$ python3 -q
>>> import numpy as np
>>> from numpy import linalg as LA
>>> np.set_printoptions(precision=2, suppress=True, linewidth=100)
>>> feats = np.loadtxt("dump.csv", delimiter=",")
>>> print(feats)
[[ 0.  2. -1. -4.  3. -2.  0.]
 [-2.  0.  1. -3. -2.  0.  0.]
 [ 1. -1.  0. -1.  0. -3.  1.]
 [ 4.  3.  1.  0.  2.  3.  4.]
 [-3.  2.  0. -2.  0.  1. -1.]
 [ 2.  0.  3. -3. -1.  0. -2.]
 [ 0.  0. -1. -4.  1.  2.  0.]]
>>> x = np.array([2, 2, 2, 2, 0, 2, 1])
>>> print(x @ feats @ x)
0.0
>>> print(np.round(LA.eigvals(feats).real, 2) + 0)
[0. 0. 0. 0. 0. 0. 0.]
>>> O = LA.solve(np.eye(7) - feats, np.eye(7) + feats)
>>> print(np.round(O @ O.T, 2) + 0)
[[1. 0. 0. 0. 0. 0. 0.]
 [0. 1. 0. 0. 0. 0. 0.]
 [0. 0. 1. 0. 0. 0. 0.]
 [0. 0. 0. 1. 0. 0. 0.]
 [0. 0. 0. 0. 1. 0. 0.]
 [0. 0. 0. 0. 0. 1. 0.]
 [0. 0. 0. 0. 0. 0. 1.]]
>>> print(np.unique(feats.round(6), axis=0).shape)
(7, 7)
>>> print(np.round(np.trace(LA.pinv(feats) @ feats), 2))
6.0
>>> print(np.abs(np.diag(LA.qr(feats)[1])) > 1e-9)
[ True  True  True  True  True  True False]
>>> U, sigma, Vh = LA.svd(feats)
>>> print(sigma.round(2) + 0)
[7.8  7.8  5.07 5.07 2.72 2.72 0.  ]
>>> print(np.argmax(sigma[:-1] / (sigma[1:] + 1e-6)) + 1)
6
>>> Y = U[:, :6] @ np.diag(sigma[:6]) @ Vh[:6]
>>> print(round(float(np.abs(feats - Y).max()), 2))
0.0
>>> print(round(float(LA.norm(feats - Y, 2)), 2), round(float(sigma[6]), 2))
0.0 0.0
>>> print(LA.matrix_rank(feats, rtol=0.05))
6
>>> print(LA.matrix_rank(Y))
6
>>> x = np.array([8, 8, 2, 9, 7, 1, 6])
>>> print(np.sign((feats @ x).round(6)))
[-1. -1. -1.  1. -1. -1. -1.]
>>> print(LA.norm(feats @ x) <= LA.norm(feats, 2) * LA.norm(x) + 1e-9)
True
>>> print(np.einsum("ij,j->i", feats, x))
[ -3. -55.  -6.  99. -31. -24. -29.]
>>> F = np.load("x.npy")
>>> print(F)
[[-3 -1  0 -2  2  2 -1  3  1  3 -2  0]
 [-3 -2 -3 -1  0  1  3  3 -3  0 -3 -3]
 [-3 -1  0 -2  2  2 -1  3  1  3 -2  0]
 [ 1 -3  3  0  3  3 -3  2  0  3 -2 -3]]
>>> U, sigma, Vh = LA.svd(F)
>>> print(sigma.round(2) + 0)
[12.04  7.85  5.15  0.  ]
>>> Y = U[:, :3] @ np.diag(sigma[:3]) @ Vh[:3]
>>> print(LA.matrix_rank(F, rtol=0.05))
3
>>> X = np.load("run17.npy")
>>> print(X)
[[0 0 0 0 1 0 0 1 0 0 0 0]
 [0 0 1 0 1 0 0 0 0 0 0 0]
 [0 1 0 0 1 0 0 0 0 0 0 0]
 [0 0 0 0 0 1 0 1 0 0 0 0]
 [1 1 1 0 0 0 0 0 0 0 0 1]
 [0 0 0 1 0 0 0 1 0 0 0 1]
 [0 0 0 0 0 0 0 0 0 1 0 0]
 [1 0 0 1 0 1 0 0 0 0 0 0]
 [0 0 0 0 0 0 0 0 0 0 0 0]
 [0 0 0 0 0 0 1 0 0 0 0 0]
 [0 0 0 0 0 0 0 0 0 0 0 0]
 [0 0 0 0 1 1 0 0 0 0 0 0]]
>>> x = np.array([0, 2, 3, 3, -3, 1, 0, 0, 1, 3, -3, 3])
>>> a = np.maximum(X @ x, 0)
>>> print(X.T @ a)
[12  8  8 10  0  5  0  7  0  3  0 14]
>>> print(np.maximum(X @ (3 * x), 0))
[ 0  0  0  3 24 18  9 12  0  0  0  0]
>>> print(a)
[0 0 0 1 8 6 3 4 0 0 0 0]
>>> W0 = np.load("a.npy")
>>> print(W0)
[[ 2. -1. -2. -3.  3. -2. -2.  3. -2.  0.  2.  2.]
 [ 2.  1.  3.  0. -2.  2.  0. -3.  3.  1. -2.  0.]
 [ 2. -3. -3. -1.  3.  1.  2.  2. -1. -2. -1.  1.]
 [ 0. -2.  2.  0. -1.  2.  0.  1.  3.  0. -1. -2.]
 [ 3.  2. -2.  3. -3.  0.  3. -1. -1.  2.  0. -2.]
 [ 3.  3.  2.  3. -3. -2.  3.  3.  3.  3. -3.  2.]
 [-1.  2.  1.  2.  3. -2.  1.  0.  2. -1. -3.  2.]
 [ 1. -2. -3.  3. -3.  3.  0. -2.  3.  1. -2.  0.]
 [-2.  3.  3.  3. -3. -3.  3.  0. -3. -2.  3.  1.]
 [-2.  0. -1.  0. -2.  0. -3. -3.  3. -3. -2.  3.]
 [ 0.  0.  0.  0.  0.  0.  0.  0.  0.  0.  3. -3.]
 [ 0.  0.  0.  0.  0.  0.  0.  0.  0.  0. -1.  1.]]
>>> print(np.abs(np.diag(LA.qr(W0)[1])) > 1e-9)
[ True  True  True  True  True  True  True  True  True  True  True False]
>>> print(np.unique(W0.round(6), axis=0).shape)
(12, 12)
>>> print(np.round(np.trace(LA.pinv(W0) @ W0), 2))
11.0
>>> print(np.round(W0 @ LA.pinv(W0) @ W0, 2) + 0)
[[ 2. -1. -2. -3.  3. -2. -2.  3. -2.  0.  2.  2.]
 [ 2.  1.  3.  0. -2.  2.  0. -3.  3.  1. -2.  0.]
 [ 2. -3. -3. -1.  3.  1.  2.  2. -1. -2. -1.  1.]
 [ 0. -2.  2.  0. -1.  2.  0.  1.  3.  0. -1. -2.]
 [ 3.  2. -2.  3. -3.  0.  3. -1. -1.  2.  0. -2.]
 [ 3.  3.  2.  3. -3. -2.  3.  3.  3.  3. -3.  2.]
 [-1.  2.  1.  2.  3. -2.  1.  0.  2. -1. -3.  2.]
 [ 1. -2. -3.  3. -3.  3.  0. -2.  3.  1. -2.  0.]
 [-2.  3.  3.  3. -3. -3.  3.  0. -3. -2.  3.  1.]
 [-2.  0. -1.  0. -2.  0. -3. -3.  3. -3. -2.  3.]
 [ 0.  0.  0.  0.  0.  0.  0.  0.  0.  0.  3. -3.]
 [ 0.  0.  0.  0.  0.  0.  0.  0.  0.  0. -1.  1.]]
>>> mat = np.load("arr.npy")
>>> print(mat)
[[ 0.43 -0.57 -0.06 -0.7 ]
 [-0.57  0.43 -0.06 -0.7 ]
 [-0.06 -0.06  0.99 -0.08]
 [-0.7  -0.7  -0.08  0.15]]
>>> x = np.array([0, 3, 3, 1])
>>> target = mat @ x
>>> print(target)
[-2.6   0.4   2.71 -2.18]
>>> print(np.round(LA.solve(mat, target), 2) + 0)
[0. 3. 3. 1.]
>>> M = np.load("out14.npy")
>>> print(M)
[[ 6  4  4 -4  9  1  3 -2  6  3  8]
 [-3  9  7  2  0 -1  6  7  6  9  4]
 [-2 -3  0  7 -6  1 -4 -1 -3  8  5]
 [ 8 -2 -2 -8 -2  3 -3  5 -9  8  4]
 [ 4  5  1  7  2  4 -2  6 -3 -8 -3]
 [-5 -3  5 -8 -5  1  3 -1 -5 -5 -4]
 [-1  9  9  3  3 -9  7  9  1 -8  5]
 [-4 -7 -1 -5 -6 -4 -8  3  3  0 -9]
 [ 9 -2 -6  3  0 -3 -3  2  8  1 -2]
 [ 0 -9 -2 -8 -6  7 -2 -1  7 -1  7]
 [-1  0 -1 -4  4 -5  3  9 -3 -3  8]]
>>> print(round(float(LA.norm(feats, 2) / LA.norm(feats)), 2))
0.57
>>> print([round(float(x), 2) for x in LA.svd(feats, compute_uv=False)[:3]])
[7.8, 7.8, 5.07]
>>> print(np.argsort(-LA.norm(feats, axis=0).round(6), kind="stable")[:3])
[3 0 5]
>>> C2 = M.T @ M
>>> print(LA.matrix_rank(C2))
11
>>> print(LA.svd(M, compute_uv=False) ** 2)
[1004.89  551.71  434.39  323.39  322.86  259.73  157.25  117.27   39.64   31.3     1.57]
>>> print(LA.eigvalsh(C2)[::-1])
[1004.89  551.71  434.39  323.39  322.86  259.73  157.25  117.27   39.64   31.3     1.57]
>>> print((M @ M.T).shape)
(11, 11)
>>> print(np.allclose(C2, C2.T))
True
>>> print(LA.norm(M, axis=1))
[16.97 19.03 14.63 18.55 15.26 15.   21.95 17.49 14.87 18.38 15.2 ]
>>> print(round(float(LA.norm(M, 1)), 2), round(LA.norm(M, np.inf), 2))
59.0 64.0
>>> print(np.round(LA.norm(M, 2), 2))
31.7
>>> print(round(float(LA.norm(M) ** 2 / LA.norm(M, 2) ** 2), 2))
3.23
>>> print(np.round(LA.norm(M, "nuc"), 2))
164.61
>>> print(round(float(LA.norm(M[3], 1)), 2), np.round(LA.norm(M[3], np.inf), 2))
54.0 9.0
>>> print(LA.norm(M, axis=0))
[15.91 18.95 14.76 19.21 15.72 14.46 14.76 17.09 18.11 19.54 19.21]
>>> Y = np.array([[3, -1, 0],
...     [-2, 1, 2],
...     [3, 3, 0],
...     [2, 2, 2],
...     [-2, 2, 0],
...     [-3, 3, -2],
...     [1, -3, -1],
...     [-2, -1, -1],
...     [0, 2, 0],
...     [1, 3, 3],
...     [2, 2, -2]])
>>> print(np.einsum("ik,kj->ji", M, Y))
[[ 19  10  39   4 -25 -11  24 -19  18   0  -9]
 [ 53  56  45  -9  -2 -47 -20 -31 -10  10 -34]
 [-10  30  25 -12  -6 -33  -8   7  16 -62 -35]]
>>> print(LA.matrix_rank(np.vstack([M, Y.T])))
11
>>> arr = np.load("m.npy")
>>> print(arr.round(2) + 0)
[[  4.98 -56.49 -44.58 -38.92 -45.83 -24.31 -50.01 -49.79 -11.31  -7.78 -56.7   -1.69]
 [  3.82 -46.65 -35.06 -29.81 -37.47 -18.67 -41.73 -39.43 -10.5   -5.68 -47.09  -1.42]
 [  3.66 -45.34 -33.81 -28.62 -36.36 -17.95 -40.63 -38.06 -10.38  -5.41 -45.81  -1.39]
 [  2.66 -37.6  -26.57 -21.75 -29.87 -13.78 -34.1  -30.11  -9.63  -3.95 -38.23  -1.22]
 [  1.17 -27.03 -17.12 -12.92 -21.15  -8.56 -25.13 -19.64  -8.4   -2.29 -27.87  -1.06]
 [  0.83 -24.74 -15.16 -11.12 -19.29  -7.52 -23.17 -17.45  -8.08  -2.   -25.62  -1.04]
 [  0.59 -23.14 -13.83  -9.9  -18.    -6.82 -21.81 -15.94  -7.85  -1.81 -24.05  -1.03]
 [  0.18 -20.51 -11.67  -7.95 -15.9   -5.72 -19.55 -13.51  -7.44  -1.53 -21.46  -1.01]
 [ -0.21 -18.02  -9.7   -6.19 -13.92  -4.74 -17.39 -11.27  -7.02  -1.3  -18.99  -1.  ]
 [ -0.54 -15.96  -8.14  -4.82 -12.3   -3.98 -15.6   -9.47  -6.63  -1.15 -16.95  -1.  ]
 [ -1.   -12.97  -5.98  -2.99  -9.98  -2.99 -12.98  -6.98  -5.99  -1.   -13.97  -1.  ]
 [ -1.89  -5.64  -1.7    0.16  -4.48  -1.31  -6.25  -1.85  -3.73  -0.98  -6.49  -0.95]
 [ -1.89  -4.33  -1.19   0.36  -3.52  -1.15  -4.95  -1.21  -3.11  -1.    -5.09  -0.89]
 [ -1.88  -4.13  -1.13   0.37  -3.38  -1.13  -4.75  -1.13  -3.    -1.    -4.88  -0.88]
 [ -1.85  -3.82  -1.03   0.39  -3.15  -1.09  -4.44  -1.    -2.83  -1.    -4.54  -0.85]
 [ -1.76  -3.15  -0.83   0.39  -2.66  -1.02  -3.73  -0.76  -2.44  -0.98  -3.8   -0.79]
 [ -1.46  -2.1   -0.58   0.28  -1.85  -0.86  -2.57  -0.46  -1.73  -0.87  -2.6   -0.64]
 [ -1.11  -1.38  -0.42   0.16  -1.26  -0.68  -1.72  -0.3   -1.17  -0.7   -1.73  -0.48]
 [ -0.97  -1.16  -0.37   0.12  -1.08  -0.61  -1.46  -0.26  -0.99  -0.62  -1.46  -0.42]
 [  0.08   0.08   0.04   0.     0.08   0.06   0.1    0.02   0.07   0.06   0.1    0.04]
 [  0.15   0.14   0.06   0.     0.15   0.11   0.19   0.04   0.12   0.11   0.19   0.06]
 [  1.22   1.1    0.62   0.17   1.17   0.98   1.42   0.42   0.9    0.95   1.42   0.52]
 [  3.94   3.37   2.7    1.51   3.84   3.84   4.26   1.98   2.38   3.49   4.32   1.72]
 [  5.24   4.5    3.98   2.51   5.23   5.45   5.61   3.01   2.94   4.85   5.72   2.31]
 [  8.2    7.31   7.5    5.48   8.67   9.6    8.81   5.92   4.04   8.22   9.11   3.69]
 [ 10.63   9.87  10.91   8.5   11.8   13.41  11.6    8.82   4.81  11.22  12.11   4.85]
 [ 13.99  13.76  16.27  13.4   16.51  19.18  15.71  13.48   5.74  15.63  16.59   6.5 ]
 [ 14.88  14.85  17.8   14.81  17.83  20.79  16.85  14.82   5.97  16.84  17.84   6.94]
 [ 15.31  15.39  18.54  15.5   18.46  21.57  17.4   15.48   6.08  17.43  18.44   7.15]
 [ 21.33  23.54  30.07  26.35  28.14  33.35  25.65  25.76   7.44  26.1   27.55  10.23]
 [ 23.46  26.67  34.52  30.59  31.82  37.8   28.76  29.78   7.87  29.32  31.01  11.34]
 [ 24.96  28.94  37.76  33.68  34.48  41.    30.99  32.71   8.16  31.62  33.5   12.13]
 [ 27.91  33.58  44.39  40.04  39.89  47.5   35.54  38.73   8.7   36.25  38.58  13.7 ]
 [ 30.24  37.4   49.83  45.28  44.31  52.79  39.24  43.71   9.11  40.    42.73  14.96]
 [ 30.59  37.98  50.67  46.09  44.98  53.59  39.8   44.47   9.17  40.57  43.37  15.15]
 [ 31.59  39.66  53.07  48.4   46.92  55.91  41.43  46.67   9.33  42.2   45.19  15.69]
 [ 35.45  46.34  62.6   57.63  54.6   65.05  47.84  55.44   9.96  48.59  52.41  17.8 ]
 [ 39.66  53.97  73.48  68.19  63.31  75.36  55.11  65.49  10.59  55.75  60.61  20.14]
 [ 42.05  58.43  79.85  74.38  68.39  81.35  59.35  71.38  10.93  59.88  65.4   21.48]
 [ 42.52  59.33  81.13  75.63  69.41  82.55  60.2   72.57  11.    60.71  66.36  21.75]
 [ 45.22  64.52  88.51  82.82  75.29  89.46  65.09  79.43  11.37  65.45  71.9   23.27]]
>>> D = LA.norm(arr[:, None] - arr[None], axis=-1)
>>> print(D[:5, :5])
[[ 0.   25.44 28.79 48.44 74.62]
 [25.44  0.    3.35 23.   49.19]
 [28.79  3.35  0.   19.65 45.84]
 [48.44 23.   19.65  0.   26.2 ]
 [74.62 49.19 45.84 26.2   0.  ]]
>>> print(D.mean(axis=1).argmax())
40
>>> rng = np.random.default_rng(4227)
>>> Y = arr + rng.integers(-2, 3, (41, 3)) @ rng.integers(-2, 3, (3, 12))
>>> print(Y.round(2) + 0)
[[  5.98 -51.49 -48.58 -37.92 -43.83 -24.31 -44.01 -50.79 -15.31  -6.78 -55.7   -4.69]
 [  1.82 -48.65 -31.06 -27.81 -41.47 -22.67 -45.73 -37.43 -10.5   -7.68 -45.09   0.58]
 [  5.66 -39.34 -34.81 -25.62 -34.36 -21.95 -34.63 -36.06 -14.38  -7.41 -43.81  -5.39]
 [ -2.34 -38.6  -28.57 -20.75 -35.87 -13.78 -36.1  -33.11 -13.63  -0.95 -35.23   1.78]
 [  3.17 -27.03 -20.12 -15.92 -17.15  -3.56 -23.13 -21.64  -6.4   -0.29 -30.87  -2.06]
 [ -1.17 -22.74 -23.16 -13.12 -19.29  -1.52 -19.17 -23.45 -12.08   4.   -25.62  -1.04]
 [  4.59 -23.14 -14.83 -12.9  -12.    -2.82 -19.81 -15.94  -3.85  -1.81 -28.05  -3.03]
 [ -0.82 -21.51 -14.67  -9.95 -15.9   -1.72 -19.55 -16.51  -7.44   1.47 -22.46  -0.01]
 [  1.79 -20.02  -6.7   -7.19 -11.92  -4.74 -19.39  -9.27  -3.02  -3.3  -20.99  -1.  ]
 [ -4.54 -19.96 -10.14  -6.82 -16.3    0.02 -19.6  -13.47  -6.63   2.85 -16.95   3.  ]
 [ -3.   -14.97  -1.98  -0.99 -13.98  -6.99 -16.98  -4.98  -5.99  -3.   -11.97   1.  ]
 [  2.11  -1.64   0.3    2.16  -0.48  -5.31  -2.25   2.15  -3.73  -4.98  -6.49  -4.95]
 [ -5.89 -12.33  -1.19  -3.64  -7.52   4.85 -12.95  -5.21   0.89   3.    -7.09   5.11]
 [  0.12   1.87   2.87   6.37  -3.38 -11.13  -0.75   4.87  -7.    -7.    -0.88  -4.88]
 [ -1.85  -1.82  -7.03  -1.61  -1.15   3.91  -0.44  -5.    -4.83   3.    -5.54  -1.85]
 [ -6.76  -8.15  -0.83  -0.61  -8.66   0.98  -9.73  -3.76  -2.44   2.02  -2.8    4.21]
 [  3.54   2.9   -0.58   1.28   4.15  -2.86   3.43   2.54  -1.73  -3.87  -3.6   -5.64]
 [  2.89   4.62  -4.42   0.16   4.74   0.32   6.28  -0.3   -3.17  -0.7   -2.73  -5.48]
 [  0.03  -0.16  -2.37  -0.88   0.92   1.39   0.54  -1.26  -0.99   0.38  -2.46  -1.42]
 [  5.08   3.08   1.04   0.     6.08  -0.94   4.1    3.02   2.07  -2.94  -1.9   -3.96]
 [  0.15   0.14   0.06   0.     0.15   0.11   0.19   0.04   0.12   0.11   0.19   0.06]
 [  5.22   1.1   -0.38  -2.83   7.17   4.98   3.42   0.42   4.9    0.95  -2.58  -1.48]
 [  7.94  11.37   2.7    5.51   7.84  -2.16  12.26   5.98  -1.62  -0.51   6.32  -4.28]
 [  7.24   2.5    1.98  -1.49   9.23  11.45   5.61   1.01   6.94   6.85   1.72   2.31]
 [  3.2    4.31   6.5    5.48   2.67  10.6    4.81   2.92   2.04  11.22  11.11   7.69]
 [ 16.63  17.87   7.91   9.5   19.8   12.41  21.6   10.82   2.81   9.22  11.11  -2.15]
 [ 15.99  19.76  10.27  13.4   20.51  21.18  23.71  11.48   1.74  17.63  16.59   2.5 ]
 [ 10.88  10.85  20.8   15.81  11.83  18.79  10.85  14.82   5.97  16.84  19.84  10.94]
 [ 15.31  13.39  24.54  17.5   16.46  16.57  13.4   19.48   8.08  13.43  19.44   8.15]
 [ 17.33  21.54  32.07  28.35  22.14  30.35  21.65  25.76   5.44  26.1   30.55  13.23]
 [ 23.46  24.67  40.52  32.59  29.82  32.8   24.76  33.78   9.87  25.32  32.01  12.34]
 [ 25.96  33.94  33.76  34.68  36.48  41.    36.99  31.71   4.16  32.62  34.5    9.13]
 [ 27.91  35.58  48.39  44.04  37.89  40.5   35.54  42.73   6.7   32.25  41.58  12.7 ]
 [ 26.24  31.4   53.83  45.28  38.31  51.79  31.24  43.71  11.11  40.    43.73  19.96]
 [ 32.59  39.98  51.67  47.09  46.98  51.59  41.8   46.47   9.17  38.57  43.37  13.15]
 [ 37.59  43.66  52.07  47.4   54.92  56.91  47.43  48.67  11.33  40.2   42.19  10.69]
 [ 36.45  45.34  66.6   58.63  54.6   62.05  45.84  58.44  11.96  45.59  52.41  17.8 ]
 [ 43.66  61.97  68.48  69.19  69.31  75.36  65.11  65.49   6.59  55.75  60.61  14.14]
 [ 44.05  58.43  76.85  71.38  72.39  86.35  61.35  69.38  12.93  61.88  62.4   20.48]
 [ 42.52  59.33  76.13  72.63  71.41  88.55  62.2   68.57  11.    64.71  64.36  21.75]
 [ 41.22  56.52  88.51  78.82  71.29  95.46  57.09  75.43  15.37  69.45  69.9   29.27]]
>>> print(np.round(LA.svd(Y - arr, compute_uv=False), 2) + 0)
[58.78 42.87 27.62  0.    0.    0.    0.    0.    0.    0.    0.    0.  ]
>>> print(LA.matrix_rank(Y - arr, tol=1e-8))
3
>>> print(np.abs(Y - arr).sum(axis=1))
[29. 30. 38. 33. 29. 40. 30. 19. 22. 36. 30. 36. 54. 56. 33. 37. 37. 37. 15. 34.  0. 30. 54. 32.
 34. 51. 40. 32. 33. 31. 33. 29. 33. 37. 18. 41. 20. 44. 29. 28. 54.]
